In [1]: import numpy as np

In [2]: import numpy.linalg as la

In [3]: np.set_printoptions(precision=1, suppress=True, linewidth=100, legacy="1.25")

In [4]: J = np.array([[6.0, 5.0, 0.0], [5.0, 6.0, 0.0], [0.0, 0.0, 6.0]])

In [5]: rng = np.random.default_rng(4998)

In [6]: idx = rng.permutation(3)

In [7]: Y = J[:, idx] * rng.choice([-1, 1], 3)

In [8]: Y
Out[8]: 
array([[-6.,  5.,  0.],
       [-5.,  6.,  0.],
       [-0.,  0.,  6.]])

In [9]: Uu, _, Vh = la.svd(J.T @ Y)

In [10]: np.round(Uu @ Vh, 1) + 0
Out[10]: 
array([[-1.,  0.,  0.],
       [ 0.,  1.,  0.],
       [ 0.,  0.,  1.]])

In [11]: np.round(la.lstsq(J, Y)[0], 1) + 0
Out[11]: 
array([[-1.,  0.,  0.],
       [ 0.,  1.,  0.],
       [ 0.,  0.,  1.]])

In [12]: f = np.array([0, 1, -3])

In [13]: Y = J + np.outer(f, np.eye(3)[0])

In [14]: la.matrix_rank(Y - J)
Out[14]: 1

In [15]: feats = np.eye(3, dtype=int)[rng.permutation(3)] * np.array([-1, -2, -2])

In [16]: feats
Out[16]: 
array([[-1,  0,  0],
       [ 0, -2,  0],
       [ 0,  0, -2]])

In [17]: vec = np.array([2, 2, 2])

In [18]: target = feats @ vec

In [19]: b, lr = np.zeros(3), 1 / la.norm(feats, 2) ** 2

In [20]: for i in range(4):
    ...:     b -= lr * feats.T @ (feats @ b - target)
    ...:     if i % 1 == 0: print(i, round(la.norm(feats @ b - target), 1))
    ...: 
0 1.5
1 1.1
2 0.8
3 0.6

In [21]: round(float(la.cond(feats)), 1)
Out[21]: 2.0

In [22]: b
Out[22]: array([1.4, 2. , 2. ])

In [23]: round(float(la.det(2 * feats)), 1), round(la.det(feats), 1)
Out[23]: (-32.0, -4.0)

In [24]: np.einsum("ij,ji->", feats, feats)
Out[24]: 9

In [25]: np.round(la.det(feats.T), 1)
Out[25]: -4.0

In [26]: np.einsum("ii->", feats)
Out[26]: -5

In [27]: np.kron(np.eye(2, dtype=int), feats)
Out[27]: 
array([[-1,  0,  0,  0,  0,  0],
       [ 0, -2,  0,  0,  0,  0],
       [ 0,  0, -2,  0,  0,  0],
       [ 0,  0,  0, -1,  0,  0],
       [ 0,  0,  0,  0, -2,  0],
       [ 0,  0,  0,  0,  0, -2]])

In [28]: w, V = la.eigh(feats)

In [29]: w
Out[29]: array([-2., -2., -1.])

In [30]: la.eigvalsh(feats + 5 * np.eye(3))
Out[30]: array([3., 3., 4.])

In [31]: V @ np.diag(w) @ V.T
Out[31]: 
array([[-1.,  0.,  0.],
       [ 0., -2.,  0.],
       [ 0.,  0., -2.]])

In [32]: V.T @ V
Out[32]: 
array([[1., 0., 0.],
       [0., 1., 0.],
       [0., 0., 1.]])

In [33]: W0 = np.loadtxt("arr.csv", delimiter=",")

In [34]: W0
Out[34]: 
array([[0., 5., 3., 1., 4., 2., 0., 3., 3., 0.],
       [0., 0., 3., 5., 1., 4., 1., 0., 3., 3.],
       [0., 0., 0., 4., 4., 3., 3., 0., 1., 3.],
       [0., 0., 0., 0., 2., 4., 3., 1., 2., 5.],
       [0., 0., 0., 0., 0., 5., 1., 2., 2., 2.],
       [0., 0., 0., 0., 0., 0., 2., 0., 0., 1.],
       [0., 0., 0., 0., 0., 0., 0., 4., 5., 0.],
       [0., 0., 0., 0., 0., 0., 0., 0., 3., 3.],
       [0., 0., 0., 0., 0., 0., 0., 0., 0., 0.],
       [0., 0., 0., 0., 0., 0., 0., 0., 0., 0.]])

In [35]: ang = np.radians(36)

In [36]: r_ = np.eye(10)

In [37]: r_[6, 6] = r_[2, 2] = np.cos(ang)

In [38]: r_[6, 2], r_[2, 6] = -np.sin(ang), np.sin(ang)

In [39]: r_
Out[39]: 
array([[ 1. ,  0. ,  0. ,  0. ,  0. ,  0. ,  0. ,  0. ,  0. ,  0. ],
       [ 0. ,  1. ,  0. ,  0. ,  0. ,  0. ,  0. ,  0. ,  0. ,  0. ],
       [ 0. ,  0. ,  0.8,  0. ,  0. ,  0. ,  0.6,  0. ,  0. ,  0. ],
       [ 0. ,  0. ,  0. ,  1. ,  0. ,  0. ,  0. ,  0. ,  0. ,  0. ],
       [ 0. ,  0. ,  0. ,  0. ,  1. ,  0. ,  0. ,  0. ,  0. ,  0. ],
       [ 0. ,  0. ,  0. ,  0. ,  0. ,  1. ,  0. ,  0. ,  0. ,  0. ],
       [ 0. ,  0. , -0.6,  0. ,  0. ,  0. ,  0.8,  0. ,  0. ,  0. ],
       [ 0. ,  0. ,  0. ,  0. ,  0. ,  0. ,  0. ,  1. ,  0. ,  0. ],
       [ 0. ,  0. ,  0. ,  0. ,  0. ,  0. ,  0. ,  0. ,  1. ,  0. ],
       [ 0. ,  0. ,  0. ,  0. ,  0. ,  0. ,  0. ,  0. ,  0. ,  1. ]])

In [40]: Y = W0 @ r_.T

In [41]: np.allclose(W0 @ W0.T, Y @ Y.T)
Out[41]: True

In [42]: np.allclose(la.norm(W0, axis=1), la.norm(Y, axis=1))
Out[42]: True

In [43]: np.abs(Y - W0).max(axis=0)
Out[43]: array([0. , 0. , 1.8, 0. , 0. , 0. , 2. , 0. , 0. , 0. ])

In [44]: Y
Out[44]: 
array([[ 0. ,  5. ,  2.4,  1. ,  4. ,  2. , -1.8,  3. ,  3. ,  0. ],
       [ 0. ,  0. ,  3. ,  5. ,  1. ,  4. , -1. ,  0. ,  3. ,  3. ],
       [ 0. ,  0. ,  1.8,  4. ,  4. ,  3. ,  2.4,  0. ,  1. ,  3. ],
       [ 0. ,  0. ,  1.8,  0. ,  2. ,  4. ,  2.4,  1. ,  2. ,  5. ],
       [ 0. ,  0. ,  0.6,  0. ,  0. ,  5. ,  0.8,  2. ,  2. ,  2. ],
       [ 0. ,  0. ,  1.2,  0. ,  0. ,  0. ,  1.6,  0. ,  0. ,  1. ],
       [ 0. ,  0. ,  0. ,  0. ,  0. ,  0. ,  0. ,  4. ,  5. ,  0. ],
       [ 0. ,  0. ,  0. ,  0. ,  0. ,  0. ,  0. ,  0. ,  3. ,  3. ],
       [ 0. ,  0. ,  0. ,  0. ,  0. ,  0. ,  0. ,  0. ,  0. ,  0. ],
       [ 0. ,  0. ,  0. ,  0. ,  0. ,  0. ,  0. ,  0. ,  0. ,  0. ]])
